$ python3 -q
>>> import numpy as np
>>> np.set_printoptions(precision=1, suppress=True, linewidth=100, legacy="1.25")
>>> rd = lambda a: np.round(a, 1) + 0
>>> feats = np.load("run6.npy")
>>> feats
array([[-6,  6,  0,  0],
       [ 4, -6,  0,  0],
       [-6,  6,  0,  0],
       [ 4, -6,  0,  0]])
>>> # looks like rank 2
>>> feats.sum(axis=0)
array([-4,  0,  0,  0])
>>> feats.sum(axis=1)
array([ 0, -2,  0, -2])
>>> np.count_nonzero(feats)
8
>>> np.linalg.matrix_rank(feats)
2
>>> feats.mean(axis=0)
array([-1.,  0.,  0.,  0.])
>>> r = np.linalg.matrix_rank(feats)
>>> r
2
>>> ns = np.linalg.svd(feats)[2][r:].T
>>> feats @ ns
array([[0., 0.],
       [0., 0.],
       [0., 0.],
       [0., 0.]])
>>> [int(np.linalg.matrix_rank(feats[:i])) for i in range(1, len(feats) + 1)]
[1, 2, 2, 2]
>>> np.linalg.matrix_rank(feats.T @ feats), np.linalg.matrix_rank(feats @ feats.T)
(2, 2)
>>> rng = np.random.default_rng(39)
>>> labels = rng.permutation(4)
>>> labels
array([2, 3, 0, 1])
>>> M2 = feats[labels][:, labels]
>>> np.trace(M2)
-12
>>> np.allclose(M2, feats)
False
>>> F = np.loadtxt("a.csv", delimiter=",")
>>> F
array([[ -0.3,   0.6,  -1. ,  -5.6,  -4.6,  -1.5,  -0.1,   0.6,   2.5,   0.9,  -4.3],
       [  1. ,  -1.9,   6.3,  18.9,   3.8,   0.4,  -0.4,  -0.3,   8.4,  15.2,  12.8],
       [  0.7,  -3.5,  14.2,   7.3,  -4.2,   0.8,  -1.5,   0.5,   4. ,   5.6, -23.3],
       [  0.9,   1.7,   1.5,   8.8,  -1.5,  -1.2,   0.6,  -0.5,   5.8, -23.5,   0.6],
       [ -0.3,   2.7,   1.8,   5. ,  -5.6,  -1.2,   0.6,  -1.7,   0.1, -24.1, -20.9],
       [  0.8,  -2.6,  -0.6,  11.3,  -1.8,  -0.6,  -0.4,   0.3,  -1.4,  -2.5,  17.8],
       [  0.2,  -0.9,   5.8,   8.9,  -2.3,  -1.3,  -1. ,   0. ,  -2.6,  24.8,  28.7],
       [  0.1,   1.5,  -0.8,  -7.7,   0.6,   1.1,   1.3,   0.1,  -0.2, -27.8,   1.6],
       [  0.3,   2. ,  -1.9, -14.2,  -0.3,   2.7,   2.2,  -0.6,  16.8,  -1.3, -28.4],
       [  0.6,   1.1,   5.6, -14.2,  -2.2,  -0.6,  -0.7,  -0.5,  -6.2,  -2.9,  10.8],
       [  0.5,   0. ,  10.2,  14.7,   4.4,  -0.5,  -2.6,  -0.3,  -0.6,  -3.2,  20.4],
       [ -0.8,   3.8,   0.2,   3.7,  -7. ,   0. ,   2. ,   2. ,   5.1,  -4.6,   7.2],
       [  1. ,   2. ,  11.4,   0.5,  -2.5,   0.3,   0.3,  -0.9,  11.4, -12.8,  -2.8],
       [ -0.5,  -3.3,  -4.7,  -3.1,  -0.6,   0.6,   0.7,  -1.3, -11.2,  34.6,  13.7],
       [  1. ,   3.1,  -0.6,  17.2,  -3.6,   1.3,  -0.1,  -0.8,   8.2, -13.9,   0.1],
       [  0.1,   5. ,   3.3,  -1.2,   1.7,   0.3,   0.6,   0.7,   4.4,  -3.7,  -6.1],
       [ -0.1,   2.3,  -2.5,   4.6,  -6.2,  -1.4,   0.3,  -0.5,   0.9, -13.2, -15.5],
       [ -0.1,   0.1,   4.8, -11.6,  -2.2,   1.5,  -0.4,   1. ,  -1.5, -11.2,  11. ],
       [ -0.2,  -1.3,  -0.8,  -4.8,  -5.9,   1.9,   0.6,   0.7,  -3.2,  -2.2,  -3.6],
       [  0.9,   0.3,   1.9,  13.4,   5.2,   0.2,  -2.1,  -0.4,   6.4,  -7.9, -14.4],
       [ -1.4,   2.3,  -3.4,   4.8,  -0.8,   0.6,  -0.1,   1.1,   1.8, -10.6,  -5.2],
       [ -0.4,  -1.6,   7.9, -13.2,  -1. ,   2.5,   0.6,   0.1,  -3.8,  -9.8, -13.2],
       [  0.2,  -1.9,  -1.7,   6.9,   4.5,  -1.2,   0.2,   0.5, -10.7, -10.3,   5.8],
       [ -0.3,   1.6,  -0.4,   5.6,   4.2,   0. ,   0.3,   0.3,  10.4,  16. ,  -4.7],
       [ -0.3,  -1.7,  -1. ,  14.6,   1.8,  -3.6,   0.9,   1. ,   6.9,  31.1,  -5.1],
       [  0. ,  -5.6,  -3.3,  -0.9,  -3.5,   0.8,   1.2,  -1.4,  -5.3,  -5.7, -10.4],
       [ -0.1,  -1.9,   1.3, -10.9,   0.3,  -0.8,  -2.3,   0.5,  -3.9, -36.9,  -5.3],
       [ -0.4,  -3.1,   1. ,   5.8,   2.6,   0.4,  -0.6,   0.2,  -2.7,  -3.1, -18. ]])
>>> M2 = np.c_[F[:, :5] @ np.array([[3, -3, -8, 6, 3],
...     [-4, 4, 3, 6, 0],
...     [-5, 7, 7, 6, -1],
...     [9, -3, -7, -1, -1],
...     [4, -2, 9, 8, 1]]), np.array([0, 3, 2, -2, -3, 3, -1, 1, -1, 0, -1, -2, -1, 0, 1, 2, -3, -2, -2, 2, 0, 3, 2, 1, -3, 2, -3, -3])]
>>> rd(M2)
array([[ -67.1,   22.3,   -5. ,  -35.4,    1.1,    0. ],
       [ 164.4,  -30.8,  -67.7,   43.9,  -18.4,    3. ],
       [  -6. ,   69.8,   -5.6,   27.5,  -23.6,    2. ],
       [  61.6,   -8.8,  -66.7,    3.8,   -9.1,   -2. ],
       [   1.9,   20.5,  -62.3,  -24.6,  -13.3,   -3. ],
       [ 110.3,  -47.3, -113.7,  -40.1,  -10.1,    3. ],
       [  46.1,   14.3,  -46.7,    3.3,  -16.4,   -1. ],
       [ -68.6,   22. ,   57.4,   17.3,    9.4,    1. ],
       [-126.6,   37. ,   87. ,   14.2,   16.7,   -1. ],
       [-167.2,   88.8,  117.3,   40.4,    8.2,    0. ],
       [ 100.4,   17. ,    4.1,   84.7,  -19. ,   -1. ],
       [ -13.3,   21.9,  -69.7,  -40.5,  -13.3,   -2. ],
       [ -67.5,   88.3,   51.8,   65.9,  -11.4,   -1. ],
       [   4.9,  -34.1,  -22.5,  -52.7,    5.7,    0. ],
       [ 134. ,  -39.2, -155.7,  -25. ,  -17.2,    1. ],
       [ -40.2,   43. ,   61. ,   65.2,   -0.1,    2. ],
       [  19.6,   -9.4,  -97.8,  -56. ,   -8.6,   -3. ],
       [-137.9,   73.5,   96.1,   22.8,    4.3,   -2. ],
       [ -58.2,   16. ,  -27.4,  -56.2,   -0.9,   -2. ],
       [ 133.4,  -38.8,  -40. ,   46.8,   -7.4,    2. ],
       [  43.6,  -23.2,  -46.5,  -26.2,   -6.4,    0. ],
       [-157.1,   91.7,  137.1,   40.6,    3.1,    3. ],
       [  96.8,  -49.8,  -27. ,    8.7,   -0.1,    2. ],
       [  61.9,  -20.7,    3. ,   33.4,   -1.9,    1. ],
       [ 149.5,  -60.3,  -95.7,  -18.2,  -12.7,   -3. ],
       [  16.8,  -35.8,  -65.1,  -80.5,    0.7,    2. ],
       [ -96.1,   33.9,   83.2,    9.1,    9.6,   -3. ],
       [  68.8,  -26.8,  -16.3,    0. ,   -5.4,   -3. ]])
>>> np.linalg.matrix_rank(M2)
6
>>> np.linalg.matrix_rank(np.c_[F, M2])
12
